In [1]: import numpy as np

In [2]: np.set_printoptions(precision=1, suppress=True, linewidth=140, legacy="1.25")

In [3]: rd = lambda a: np.round(a, 1) + 0

In [4]: M = np.array([[-2.0, 4.0, 0.0, 0.0, 0.0, 0.0, 0.0, 0.0],
   ...:     [4.0, 3.0, 4.0, 0.0, 0.0, 0.0, 0.0, 0.0],
   ...:     [0.0, 4.0, -1.0, 4.0, 0.0, 0.0, 0.0, 0.0],
   ...:     [0.0, 0.0, 4.0, -3.0, 4.0, 0.0, 0.0, 0.0],
   ...:     [0.0, 0.0, 0.0, 4.0, -2.0, 4.0, 0.0, 0.0],
   ...:     [0.0, 0.0, 0.0, 0.0, 4.0, -2.0, 4.0, 0.0],
   ...:     [0.0, 0.0, 0.0, 0.0, 0.0, 4.0, 2.0, 4.0],
   ...:     [0.0, 0.0, 0.0, 0.0, 0.0, 0.0, 4.0, -3.0]])

In [5]: # symmetric, so the eigenvalues are real

In [6]: M.sum(axis=1)
Out[6]: array([ 2., 11.,  7.,  5.,  6.,  6., 10.,  1.])

In [7]: np.count_nonzero(M)
Out[7]: 22

In [8]: M[8]
IndexError: index 8 is out of bounds for axis 0 with size 8


In [9]: rd(np.linalg.norm(M))
Out[9]: 16.4

In [10]: M[:, 8]
IndexError: index 8 is out of bounds for axis 1 with size 8


In [11]: rd(np.linalg.matrix_power(M, 2))
Out[11]: 
array([[ 20.,   4.,  16.,   0.,   0.,   0.,   0.,   0.],
       [  4.,  41.,   8.,  16.,   0.,   0.,   0.,   0.],
       [ 16.,   8.,  33., -16.,  16.,   0.,   0.,   0.],
       [  0.,  16., -16.,  41., -20.,  16.,   0.,   0.],
       [  0.,   0.,  16., -20.,  36., -16.,  16.,   0.],
       [  0.,   0.,   0.,  16., -16.,  36.,   0.,  16.],
       [  0.,   0.,   0.,   0.,  16.,   0.,  36.,  -4.],
       [  0.,   0.,   0.,   0.,   0.,  16.,  -4.,  25.]])

In [12]: assert M == M.T
ValueError: The truth value of an array with more than one element is ambiguous. Use a.any() or a.all()


In [13]: np.allclose(M @ M.T, M.T @ M)
Out[13]: True

In [14]: rd(np.abs(np.linalg.eigvals(M)).max())
Out[14]: 9.2

In [15]: np.allclose(M, M.T)
Out[15]: True

In [16]: np.linalg.determinant(M)
AttributeError: module 'numpy.linalg' has no attribute 'determinant'


In [17]: np.trace(M)
Out[17]: -8.0

In [18]: M @ M
Out[18]: 
array([[ 20.,   4.,  16.,   0.,   0.,   0.,   0.,   0.],
       [  4.,  41.,   8.,  16.,   0.,   0.,   0.,   0.],
       [ 16.,   8.,  33., -16.,  16.,   0.,   0.,   0.],
       [  0.,  16., -16.,  41., -20.,  16.,   0.,   0.],
       [  0.,   0.,  16., -20.,  36., -16.,  16.,   0.],
       [  0.,   0.,   0.,  16., -16.,  36.,   0.,  16.],
       [  0.,   0.,   0.,   0.,  16.,   0.,  36.,  -4.],
       [  0.,   0.,   0.,   0.,   0.,  16.,  -4.,  25.]])

In [19]: rd(np.linalg.det(M))
Out[19]: -47568.0

In [20]: t3 = np.stack([M, -3 * M, M[::-1]])

In [21]: (t3 @ M.T).shape
Out[21]: (3, 8, 8)

In [22]: A = np.array([[24.1, 6.0, 21.9],
    ...:     [-4.1, -11.3, 2.9],
    ...:     [-23.9, -5.9, -22.0],
    ...:     [36.1, 9.1, 33.0],
    ...:     [3.9, -18.9, 16.7],
    ...:     [-12.0, 11.9, -21.0],
    ...:     [-24.1, -6.0, -22.1]])

In [23]: rng = np.random.default_rng(74343)

In [24]: other = A + rng.integers(-2, 3, (7, 2)) @ rng.integers(-2, 3, (2, 3))

In [25]: rd(other)
Out[25]: 
array([[ 24.1,   7. ,  19.9],
       [ -4.1,  -9.3,   4.9],
       [-23.9,  -7.9, -24. ],
       [ 36.1,   7.1,  37. ],
       [  3.9, -13.9,  18.7],
       [-12. ,  13.9, -19. ],
       [-24.1,  -5. , -18.1]])

In [26]: rd(other - A)
Out[26]: 
array([[ 0.,  1., -2.],
       [ 0.,  2.,  2.],
       [ 0., -2., -2.],
       [ 0., -2.,  4.],
       [ 0.,  5.,  2.],
       [ 0.,  2.,  2.],
       [ 0.,  1.,  4.]])

In [27]: np.abs(other - A).sum(axis=1)
Out[27]: array([3., 4., 4., 6., 7., 4., 5.])

In [28]: other = np.c_[A[:, :2] @ np.array([[1, 3], [-3, 0]]), np.array([0, -3, -2, -2, -4, -1, -3])]

In [29]: rd(other)
Out[29]: 
array([[  6.1,  72.3,   0. ],
       [ 29.8, -12.3,  -3. ],
       [ -6.2, -71.7,  -2. ],
       [  8.8, 108.3,  -2. ],
       [ 60.6,  11.7,  -4. ],
       [-47.7, -36. ,  -1. ],
       [ -6.1, -72.3,  -3. ]])

In [30]: np.linalg.matrix_rank(np.c_[A, other])
Out[30]: 4

In [31]: rd(np.linalg.lstsq(A, other[:, 0])[0])
Out[31]: array([ 1., -3.,  0.])

In [32]: proj = A @ np.linalg.solve(A.T @ A, A.T)

In [33]: rd(proj @ A[:, 2])
Out[33]: array([ 21.9,   2.9, -22. ,  33. ,  16.7, -21. , -22.1])

In [34]: rd(np.linalg.eigvalsh(proj))
Out[34]: array([0., 0., 0., 0., 1., 1., 1.])

In [35]: rd(np.trace(proj))
Out[35]: 3.0

In [36]: t = np.deg2rad(15)

In [37]: arr = np.eye(5)

In [38]: arr[np.ix_([4, 0], [4, 0])] = [[np.cos(t), -np.sin(t)], [np.sin(t), np.cos(t)]]

In [39]: rd(arr)
Out[39]: 
array([[ 1. ,  0. ,  0. ,  0. ,  0.3],
       [ 0. ,  1. ,  0. ,  0. ,  0. ],
       [ 0. ,  0. ,  1. ,  0. ,  0. ],
       [ 0. ,  0. ,  0. ,  1. ,  0. ],
       [-0.3,  0. ,  0. ,  0. ,  1. ]])

In [40]: vec = np.array([-3, -1, 0, -1, -2])

In [41]: rd((arr * vec).sum(axis=1))
Out[41]: array([-3.4, -1. ,  0. , -1. , -1.2])

In [42]: rd(arr @ np.ones(5))
Out[42]: array([1.2, 1. , 1. , 1. , 0.7])

In [43]: np.sign((arr @ vec).round(6))
Out[43]: array([-1., -1.,  0., -1., -1.])

In [44]: f = np.array([1, 3, 3])

In [45]: rd(np.cross(arr[0, :3], arr[2, :3]))
Out[45]: array([ 0., -1.,  0.])

In [46]: rd(np.convolve(arr[0], f))
Out[46]: array([1. , 2.9, 2.9, 0. , 0.3, 0.8, 0.8])
